% python3 -q
>>> import numpy as np
>>> np.set_printoptions(precision=2, suppress=True, linewidth=140)
>>> rnd = lambda a: np.round(a, 2) + 0
>>> J = np.loadtxt("x.csv", delimiter=",")
>>> J
array([[ 2.,  3.,  1.,  2.],
       [ 1.,  2.,  2.,  2.],
       [ 1., -3.,  0.,  1.],
       [-3.,  0., -3., -1.]])
>>> J.mean(axis=0)
array([0.25, 0.5 , 0.  , 1.  ])
>>> np.count_nonzero(J)
np.int64(14)
>>> A2 = np.linalg.inv(J)
>>> rnd(np.linalg.det(J) * A2)
array([[ 18., -24.,   2., -10.],
       [  7.,  -2.,  -9.,   1.],
       [-19.,  18.,  -7.,  -9.],
       [  3.,  18.,  15.,  13.]])
>>> print(rnd(J @ A2))
[[1. 0. 0. 0.]
 [0. 1. 0. 0.]
 [0. 0. 1. 0.]
 [0. 0. 0. 1.]]
>>> F = np.loadtxt("test17.csv", delimiter=",")
>>> F
array([[ 0., -1.,  2.,  1.],
       [-2., -1.,  1.,  0.],
       [ 1.,  0.,  0.,  1.]])
>>> F - F[0]
array([[ 0.,  0.,  0.,  0.],
       [-2.,  0., -1., -1.],
       [ 1.,  1., -2.,  0.]])
>>> rnd(np.linalg.norm(F))
np.float64(3.74)
>>> rnd(np.linalg.svd(F, compute_uv=False))
array([3.01, 2.15, 0.53])
>>> np.diff(F, axis=0)
array([[-2.,  0., -1., -1.],
       [ 3.,  1., -1.,  1.]])
>>> np.unravel_index(np.abs(F).argmax(), F.shape)
(np.int64(0), np.int64(2))
>>> mat = np.load("dump.npy")
>>> print(mat)
[[-4  1 -2]
 [ 1  2 -2]
 [-2 -2  2]]
>>> np.einsum("ii->", mat)
np.int64(0)
>>> rnd(np.poly(mat))
array([  1.,   0., -21.,   2.])
>>> rnd(np.linalg.det(mat.T))
np.float64(-2.0)
>>> rnd(np.linalg.det(2 * mat)), rnd(np.linalg.det(mat))
(np.float64(-16.0), np.float64(-2.0))
>>> rnd(np.linalg.eigvals(mat).sum().real)
np.float64(0.0)
>>> Q, evecs = np.linalg.qr(mat[:, :1])[0], np.linalg.qr(mat[:, 1:])[0]
>>> sig = np.linalg.svd(Q.T @ evecs, compute_uv=False)
>>> print(rnd(np.linalg.norm(Q @ Q.T - evecs @ evecs.T, 2)))
1.0
>>> (sig > 0.9).sum()
np.int64(1)
>>> print(rnd(np.degrees(np.arccos(sig.clip(0, 1)))))
[8.88]
>>> A2 = np.array([[3, 5, 3], [4, 3, 5], [1, 2, 0]])
>>> feats = A2 + A2.T
>>> feats
array([[6, 9, 4],
       [9, 6, 7],
       [4, 7, 0]])
>>> ang = np.radians(36)
>>> R = np.eye(3)
>>> R[2, 2] = R[0, 0] = np.cos(ang)
>>> R[2, 0], R[0, 2] = -np.sin(ang), np.sin(ang)
>>> rnd(R)
array([[ 0.81,  0.  ,  0.59],
       [ 0.  ,  1.  ,  0.  ],
       [-0.59,  0.  ,  0.81]])
>>> A2 = feats @ R.T
>>> rnd(A2)
array([[ 7.21,  9.  , -0.29],
       [11.4 ,  6.  ,  0.37],
       [ 3.24,  7.  , -2.35]])
>>> np.allclose(feats @ feats.T, A2 @ A2.T)
True
>>> np.allclose(np.linalg.norm(feats, axis=1), np.linalg.norm(A2, axis=1))
True
>>> rnd(np.linalg.det(feats.T))
np.float64(114.0)
>>> np.einsum("ij,ji->", feats, feats)
np.int64(364)
>>> np.einsum("ii->", feats)
np.int64(12)
>>> w, evecs = np.linalg.eig(feats)
>>> rnd(np.sort(np.linalg.eigvals(np.linalg.inv(feats))))
array([-0.82, -0.2 ,  0.05])
>>> rnd(np.sort(np.linalg.eigvals(feats @ feats)))
array([  1.47,  26.26, 336.27])
>>> u = np.array([1, 1])
>>> np.correlate(feats[2], feats[0], "full")
array([16, 64, 87, 42,  0])
>>> X = np.load("mat.npy")
>>> X
array([[-1,  7, -1,  7, -1,  7],
       [-5,  0, -5,  0, -5,  0],
       [-5, -3, -5, -3, -5, -3],
       [-1,  7, -1,  7, -1,  7],
       [-5,  0, -5,  0, -5,  0],
       [-5, -3, -5, -3, -5, -3]])
>>> vec = np.array([-2, 4, -2, 1, 2, 3])
>>> h = np.maximum(X @ vec, 0)
>>> h
array([58, 10,  0, 58, 10,  0])
>>> print(np.flatnonzero(h > 1e-9))
[0 1 3 4]
>>> np.maximum(X @ (3 * vec), 0)
array([174,  30,   0, 174,  30,   0])
>>> rnd(np.tanh(X @ vec))
array([ 1.,  1., -1.,  1.,  1., -1.])
>>> X * (h > 1e-9)[:, None]
array([[-1,  7, -1,  7, -1,  7],
       [-5,  0, -5,  0, -5,  0],
       [ 0,  0,  0,  0,  0,  0],
       [-1,  7, -1,  7, -1,  7],
       [-5,  0, -5,  0, -5,  0],
       [ 0,  0,  0,  0,  0,  0]])
>>> r = np.linalg.matrix_rank(X)
>>> r
np.int64(2)
>>> N = np.linalg.svd(X)[2][r:].T
>>> [int(np.linalg.matrix_rank(X[:i])) for i in range(1, len(X) + 1)]
[1, 2, 2, 2, 2, 2]
>>> N.shape
(6, 4)
>>> rnd(X @ N)
array([[0., 0., 0., 0.],
       [0., 0., 0., 0.],
       [0., 0., 0., 0.],
       [0., 0., 0., 0.],
       [0., 0., 0., 0.],
       [0., 0., 0., 0.]])
>>> np.linalg.matrix_rank(X.T @ X), np.linalg.matrix_rank(X @ X.T)
(np.int64(2), np.int64(2))
>>> U, sig, vt = np.linalg.svd(X)
>>> evecs = vt[:(sig > 1e-8).sum()]
>>> rng = np.random.default_rng(640)
>>> vec = X[5] + 5 * X[0] + rng.integers(2) * np.eye(6)[3]
>>> vec
array([-10.,  32., -10.,  33., -10.,  32.])
>>> rnd(evecs.T @ evecs)
array([[0.33, 0.  , 0.33, 0.  , 0.33, 0.  ],
       [0.  , 0.33, 0.  , 0.33, 0.  , 0.33],
       [0.33, 0.  , 0.33, 0.  , 0.33, 0.  ],
       [0.  , 0.33, 0.  , 0.33, 0.  , 0.33],
       [0.33, 0.  , 0.33, 0.  , 0.33, 0.  ],
       [0.  , 0.33, 0.  , 0.33, 0.  , 0.33]])
>>> rnd(np.linalg.norm(vec - evecs.T @ evecs @ vec))
np.float64(0.82)
>>> rnd(np.diag(evecs.T @ evecs))
array([0.33, 0.33, 0.33, 0.33, 0.33, 0.33])
>>> np.linalg.matrix_rank(X, rtol=0.1)
np.int64(2)
>>> [round(float(x), 2) for x in np.linalg.svd(X, compute_uv=False)[:3]]
[19.48, 16.57, 0.0]
>>> np.linalg.cond(X) > 100
np.True_
>>> E = np.load("case6.npy")
>>> print(E)
[[0.3 2.  1. ]
 [4.  9.3 4. ]
 [0.  2.  1.3]]
>>> idx = rng.permutation(3)
>>> idx
array([0, 1, 2])
>>> A2 = E[idx][:, idx]
>>> rnd(np.linalg.det(A2)), rnd(np.linalg.det(E[idx]))
(np.float64(-1.17), np.float64(-1.17))
>>> print(np.diag(A2))
[0.3 9.3 1.3]
>>> U, sig, vt = np.linalg.svd(E, full_matrices=False)
>>> np.abs(U[:, 0]).round(6).argmax()
np.int64(1)
>>> rnd(np.sqrt((sig ** 2).sum())), rnd(np.linalg.norm(E))
(np.float64(11.37), np.float64(11.37))
>>> rnd(vt @ vt.T)
array([[1., 0., 0.],
       [0., 1., 0.],
       [0., 0., 1.]])
>>> print(rnd(U.T @ U))
[[1. 0. 0.]
 [0. 1. 0.]
 [0. 0. 1.]]
>>> print(rnd(np.abs(vt[0])))
[0.34 0.86 0.38]
>>> np.allclose(U * sig @ vt, E)
True
>>> rnd(U.T @ E @ vt.T)
array([[11.32,  0.  ,  0.  ],
       [ 0.  ,  1.06,  0.  ],
       [ 0.  ,  0.  ,  0.1 ]])
>>> blk = np.stack([E, 2 * E, E[::-1]])
>>> np.linalg.matrix_rank(blk.reshape(3, -1))
np.int64(2)
>>> rnd(np.linalg.norm(blk, axis=(1, 2)))
array([11.37, 22.74, 11.37])
>>> print(blk.shape)
(3, 3, 3)
>>> np.linalg.matrix_rank(blk)
array([3, 3, 3])
>>> print(rnd(np.abs(np.linalg.svd(E)[2][-1])))
[0.35 0.49 0.8 ]
>>> print(np.argsort(-np.linalg.norm(E, axis=0).round(6), kind="stable")[:3])
[1 2 0]
>>> print([round(float(x), 2) for x in np.linalg.svd(E, compute_uv=False)[:3]])
[11.32, 1.06, 0.1]
>>> print(np.linalg.matrix_rank(E, rtol=0.1))
1
>>> arr = np.load("arr.npy")
>>> arr
array([[-4, -9,  0,  0,  0,  0],
       [ 8, -6,  0,  0,  0,  0],
       [ 5, -3,  0,  0,  0,  0],
       [ 0,  0, -4, -9,  0,  0],
       [ 0,  0,  8, -6,  0,  0],
       [ 0,  0,  5, -3,  0,  0],
       [ 0,  0,  0,  0, -4, -9],
       [ 0,  0,  0,  0,  8, -6],
       [ 0,  0,  0,  0,  5, -3]])
>>> vec = np.array([0, 2, 3, 1, 0, 1])
>>> h = np.maximum(arr @ vec, 0)
>>> rnd(np.tanh(arr @ vec))
array([-1., -1., -1., -1.,  1.,  1., -1., -1., -1.])
>>> np.maximum(arr @ vec, 0) - np.maximum(-arr @ vec, 0)
array([-18, -12,  -6, -21,  18,  12,  -9,  -6,  -3])
>>> h
array([ 0,  0,  0,  0, 18, 12,  0,  0,  0])
>>> np.maximum(arr @ (3 * vec), 0)
array([ 0,  0,  0,  0, 54, 36,  0,  0,  0])
>>> np.linalg.norm(arr, axis=1).argmax()
np.int64(1)
>>> print(rnd(np.linalg.norm(arr, 1)), rnd(np.linalg.norm(arr, np.inf)))
18.0 14.0
>>> rnd(np.linalg.norm(arr[5], 1)), rnd(np.linalg.norm(arr[5], np.inf))
(np.float64(8.0), np.float64(5.0))
>>> W0 = np.array([[2, 3, 4, 5], [6, 7, 8, 9], [10, 11, 12, 13], [14, 15, 16, 17]])
>>> A2 = np.array([[2, -1, 1], [0, 2, 0]])
>>> Z = np.kron(A2, W0)
>>> rnd(np.linalg.norm(Z, 2)), rnd(np.linalg.norm(A2, 2) * np.linalg.norm(W0, 2))
(np.float64(113.5), np.float64(113.5))
>>> np.linalg.matrix_rank(Z)
np.int64(4)
